% python3 -q
>>> import numpy as np
>>> from numpy import linalg as LA
>>> np.set_printoptions(suppress=True, linewidth=120)
>>> def rd(a):
...     return np.round(a, 2) + 0
... 
>>> feats = np.loadtxt("data.csv", delimiter=",")
>>> rd(feats)
array([[-0.36, -0.29,  0.26,  0.19,  0.82],
       [-0.66, -0.46, -0.08,  0.3 , -0.5 ],
       [ 0.17,  0.16, -0.63,  0.73,  0.16],
       [ 0.56, -0.82, -0.12, -0.04,  0.  ],
       [ 0.3 ,  0.07,  0.72,  0.58, -0.21]])
>>> out = feats / LA.norm(feats, axis=1, keepdims=True)
>>> C2 = out @ out.T
>>> rd(C2)
array([[1., 0., 0., 0., 0.],
       [0., 1., 0., 0., 0.],
       [0., 0., 1., 0., 0.],
       [0., 0., 0., 1., 0.],
       [0., 0., 0., 0., 1.]])
>>> rd(LA.norm(out, axis=1))
array([1., 1., 1., 1., 1.])
>>> (np.abs(C2) > 0.9).astype(int)
array([[1, 0, 0, 0, 0],
       [0, 1, 0, 0, 0],
       [0, 0, 1, 0, 0],
       [0, 0, 0, 1, 0],
       [0, 0, 0, 0, 1]])
>>> m1 = np.load("a.npy")
>>> m1
array([[ 1,  1, -1, -1, -1, -1,  1,  1],
       [ 1, -1,  1, -1, -1,  1, -1,  1]])
>>> left, s, VT = LA.svd(m1, full_matrices=False)
>>> rd(s)
array([2.83, 2.83])
>>> s / s[0]
array([1., 1.])
>>> np.sqrt((s ** 2).sum()), rd(LA.norm(m1))
(np.float64(4.0), np.float64(4.0))
>>> np.allclose(left * s @ VT, m1)
True
>>> print((s > 1e-8).sum())
2
>>> K = np.load("run5.npy")
>>> K
array([[-0.3, -0.7,  0.3, -2.1],
       [ 0.1, -0.2,  0.8,  0.5],
       [-1.7, -0.4, -1.9, -1.6],
       [ 2. ,  1.5, -0.7,  1. ],
       [-0.5, -0.4, -2.6,  1. ],
       [ 1.2, -1.7, -0.7,  0.9]])
>>> rd(LA.norm(K, 2))
np.float64(4.04)
>>> LA.norm(K, axis=1).argmax()
np.int64(2)
>>> rd(LA.norm(K[0], 1)), rd(LA.norm(K[0], np.inf))
(np.float64(3.4), np.float64(2.1))
>>> print(rd(LA.norm(K) ** 2 / LA.norm(K, 2) ** 2))
2.25
>>> print(rd(LA.norm(K, "nuc")))
11.5
>>> rd(LA.norm(K, axis=1))
array([2.25, 0.97, 3.04, 2.78, 2.86, 2.37])
>>> out = np.c_[K[:, :3] @ np.array([[-2, 0, -3], [0, -1, 2], [3, 2, 2]]), np.array([2, 2, 0, 2, 0, 1])]
>>> rd(out)
array([[ 1.5,  1.3,  0.1,  2. ],
       [ 2.2,  1.8,  0.9,  2. ],
       [-2.3, -3.4,  0.5,  0. ],
       [-6.1, -2.9, -4.4,  2. ],
       [-6.8, -4.8, -4.5,  0. ],
       [-4.5,  0.3, -8.4,  1. ]])
>>> rd(LA.norm(LA.qr(K)[0].T @ out, axis=0) ** 2 / ((out ** 2).sum(axis=0) + 1e-12))
array([1.  , 1.  , 1.  , 0.45])
>>> rd(LA.lstsq(K, out[:, 0])[0])
array([-2.,  0.,  3.,  0.])
>>> x = np.array([-1, 2, 1, 3])
>>> a = np.maximum(K @ x, 0)
>>> rd(np.maximum(K @ (3 * x), 0))
array([0. , 5.4, 0. , 9.9, 0.3, 0. ])
>>> rd(a)
array([0. , 1.8, 0. , 3.3, 0.1, 0. ])
>>> K.reshape(6, 5)
Traceback (most recent call last):
  File "<python-input-35>", line 1, in <module>
    K.reshape(6, 5)
    ~~~~~~~~~^^^^^^
ValueError: cannot reshape array of size 24 into shape (6,5)
>>> K.ravel(order="F")
array([-0.3,  0.1, -1.7,  2. , -0.5,  1.2, -0.7, -0.2, -0.4,  1.5, -0.4, -1.7,  0.3,  0.8, -1.9, -0.7, -2.6, -0.7,
       -2.1,  0.5, -1.6,  1. ,  1. ,  0.9])
>>> K.reshape(2, -1)
array([[-0.3, -0.7,  0.3, -2.1,  0.1, -0.2,  0.8,  0.5, -1.7, -0.4, -1.9, -1.6],
       [ 2. ,  1.5, -0.7,  1. , -0.5, -0.4, -2.6,  1. ,  1.2, -1.7, -0.7,  0.9]])
>>> t3 = K.reshape(6, 2, -1)
>>> np.einsum("ihd,jhd->hij", t3, t3).shape
(2, 6, 6)
>>> print(t3[:, 0])
[[-0.3 -0.7]
 [ 0.1 -0.2]
 [-1.7 -0.4]
 [ 2.   1.5]
 [-0.5 -0.4]
 [ 1.2 -1.7]]
>>> x = np.array([-2, 2, -1, 0])
>>> rhs = K @ x
>>> try:
...     LA.solve(K, rhs)
... except LA.LinAlgError as e:
...     print("failed:", e)
... 
failed: Last 2 dimensions of the array must be square
>>> rd(LA.pinv(K) @ K)
array([[1., 0., 0., 0.],
       [0., 1., 0., 0.],
       [0., 0., 1., 0.],
       [0., 0., 0., 1.]])
>>> rng = np.random.default_rng(81)
>>> rhs = rhs + 0.1 * rng.normal(size=6)
>>> rd(rhs)
array([-1.04, -1.32,  4.43, -0.25,  2.92, -5.1 ])
>>> coef, *_ = LA.lstsq(K, rhs)
>>> rd(LA.norm(rhs - K @ coef))
np.float64(0.16)
>>> print(rd(coef))
[-1.99  1.99 -1.01  0.01]
>>> F = np.array([[2, 0, 0], [-3, -3, 0], [0, -1, -2]])
>>> out = LA.invert(F)
Traceback (most recent call last):
  File "<python-input-52>", line 1, in <module>
    out = LA.invert(F)
          ^^^^^^^^^
AttributeError: module 'numpy.linalg' has no attribute 'invert'
>>> out = LA.inv(F)
>>> rd(out)
array([[ 0.5 ,  0.  ,  0.  ],
       [-0.5 , -0.33,  0.  ],
       [ 0.25,  0.17, -0.5 ]])
>>> rd(LA.slogdet(F)[0])
np.float64(1.0)
>>> print(rd(LA.det(F) * LA.det(out)))
1.0
>>> evals, evecs = LA.eig(F)
>>> F @ evecs[:, 0] - evals[0] * evecs[:, 0]
array([0., 0., 0.])
>>> np.prod(evals)
np.float64(12.0)
>>> rd(np.sort(LA.eigvals(LA.inv(F))))
array([-0.5 , -0.33,  0.5 ])
>>> W0 = np.array([[-1.0, 2.0, 0.0, 0.0, 0.0],
...     [2.0, 2.0, 2.0, 0.0, 0.0],
...     [0.0, 2.0, -1.0, 2.0, 0.0],
...     [0.0, 0.0, 2.0, -2.0, 2.0],
...     [0.0, 0.0, 0.0, 2.0, -2.0]])
>>> W0
array([[-1.,  2.,  0.,  0.,  0.],
       [ 2.,  2.,  2.,  0.,  0.],
       [ 0.,  2., -1.,  2.,  0.],
       [ 0.,  0.,  2., -2.,  2.],
       [ 0.,  0.,  0.,  2., -2.]])
>>> # symmetric
>>> P = np.triu(np.array([[3, 0, 2, 5, -3],
...     [4, 5, -2, -5, -4],
...     [-1, -3, -3, 4, -5],
...     [3, 2, -2, 5, 1],
...     [-4, 4, -2, 5, 5]]), 1) + np.eye(5)
>>> out = P @ W0 @ LA.inv(P)
>>> P @ W0 - W0 @ P
array([[  0.,   4.,  14.,   3.,  21.],
       [  0.,  -4.,  -8., -10.,  22.],
       [  0.,   0.,  12.,  -4.,  19.],
       [  0.,   0.,   0.,  -6.,  10.],
       [  0.,   0.,   0.,   0.,  -2.]])
>>> rd(np.poly(out))
array([  1.,   4., -15., -58.,  -8.,  48.])
>>> rd(LA.det(out))
np.float64(-48.0)
>>> out
array([[  -1.,    6.,   22.,  -65.,  212.],
       [   2.,   -2.,  -14.,   34., -108.],
       [   0.,    2.,   11.,  -50.,  131.],
       [   0.,    0.,    2.,   -8.,   18.],
       [   0.,    0.,    0.,    2.,   -4.]])
>>> A = np.array([[19, 11, 10, 12, 0, 10, 13],
...     [11, 9, 6, 7, 0, 6, 7],
...     [10, 6, 6, 5, 0, 6, 8],
...     [12, 7, 5, 10, 0, 5, 6],
...     [0, 0, 0, 0, 0, 0, 0],
...     [10, 6, 6, 5, 0, 6, 8],
...     [13, 7, 8, 6, 0, 8, 11]])
>>> # symmetric
>>> idx = rng.permutation(7)
>>> idx
array([1, 3, 6, 5, 0, 2, 4])
>>> out = A[idx][:, idx]
>>> np.trace(out)
np.int64(61)
>>> np.allclose(out, A)
False
>>> rd(LA.det(out)), rd(LA.det(A[idx]))
(np.float64(0.0), np.float64(0.0))
>>> rd(np.trace(LA.pinv(A) @ A))
np.float64(3.0)
>>> np.allclose(A[:-1].T @ LA.lstsq(A[:-1].T, A[-1])[0], A[-1])
True
>>> rd(A @ LA.pinv(A) @ A)
array([[19., 11., 10., 12.,  0., 10., 13.],
       [11.,  9.,  6.,  7.,  0.,  6.,  7.],
       [10.,  6.,  6.,  5.,  0.,  6.,  8.],
       [12.,  7.,  5., 10.,  0.,  5.,  6.],
       [ 0.,  0.,  0.,  0.,  0.,  0.,  0.],
       [10.,  6.,  6.,  5.,  0.,  6.,  8.],
       [13.,  7.,  8.,  6.,  0.,  8., 11.]])
>>> rd(LA.norm(A, 2) / LA.norm(A))
np.float64(0.99)
>>> LA.matrix_rank(A, rtol=0.1)
np.int64(2)
>>> np.argsort(-LA.norm(A, axis=0).round(6), kind="stable")[:3]
array([0, 6, 3])
>>> left, s, VT = LA.svd(A)
>>> np.argmax(s[:-1] / (s[1:] + 1e-6)) + 1
np.int64(3)
>>> out = left[:, :3] @ np.diag(s[:3]) @ VT[:3]
>>> LA.matrix_rank(out)
np.int64(3)
>>> rd(out)
array([[19., 11., 10., 12.,  0., 10., 13.],
       [11.,  9.,  6.,  7.,  0.,  6.,  7.],
       [10.,  6.,  6.,  5.,  0.,  6.,  8.],
       [12.,  7.,  5., 10.,  0.,  5.,  6.],
       [ 0.,  0.,  0.,  0.,  0.,  0.,  0.],
       [10.,  6.,  6.,  5.,  0.,  6.,  8.],
       [13.,  7.,  8.,  6.,  0.,  8., 11.]])
>>> print(rd(LA.norm(A - out) / LA.norm(A)))
0.0
>>> rd(out @ out)
array([[995., 603., 540., 603.,   0., 540., 699.],
       [603., 372., 327., 367.,   0., 327., 421.],
       [540., 327., 297., 320.,   0., 297., 386.],
       [603., 367., 320., 379.,   0., 320., 411.],
       [  0.,   0.,   0.,   0.,   0.,   0.,   0.],
       [540., 327., 297., 320.,   0., 297., 386.],
       [699., 421., 386., 411.,   0., 386., 503.]])
>>> np.flatnonzero(LA.matrix_power((out != 0) + (out.T != 0) + np.eye(7), 7)[1])
array([0, 1, 2, 3, 5, 6])
>>> print((LA.matrix_power((out != 0) + (out.T != 0) + np.eye(7), 7) > 0).astype(int))
[[1 1 1 1 0 1 1]
 [1 1 1 1 0 1 1]
 [1 1 1 1 0 1 1]
 [1 1 1 1 0 1 1]
 [0 0 0 0 1 0 0]
 [1 1 1 1 0 1 1]
 [1 1 1 1 0 1 1]]
>>> print((out != 0).astype(int))
[[1 1 1 1 0 1 1]
 [1 1 1 1 0 1 1]
 [1 1 1 1 0 1 1]
 [1 1 1 1 0 1 1]
 [0 0 0 0 0 0 0]
 [1 1 1 1 0 1 1]
 [1 1 1 1 0 1 1]]
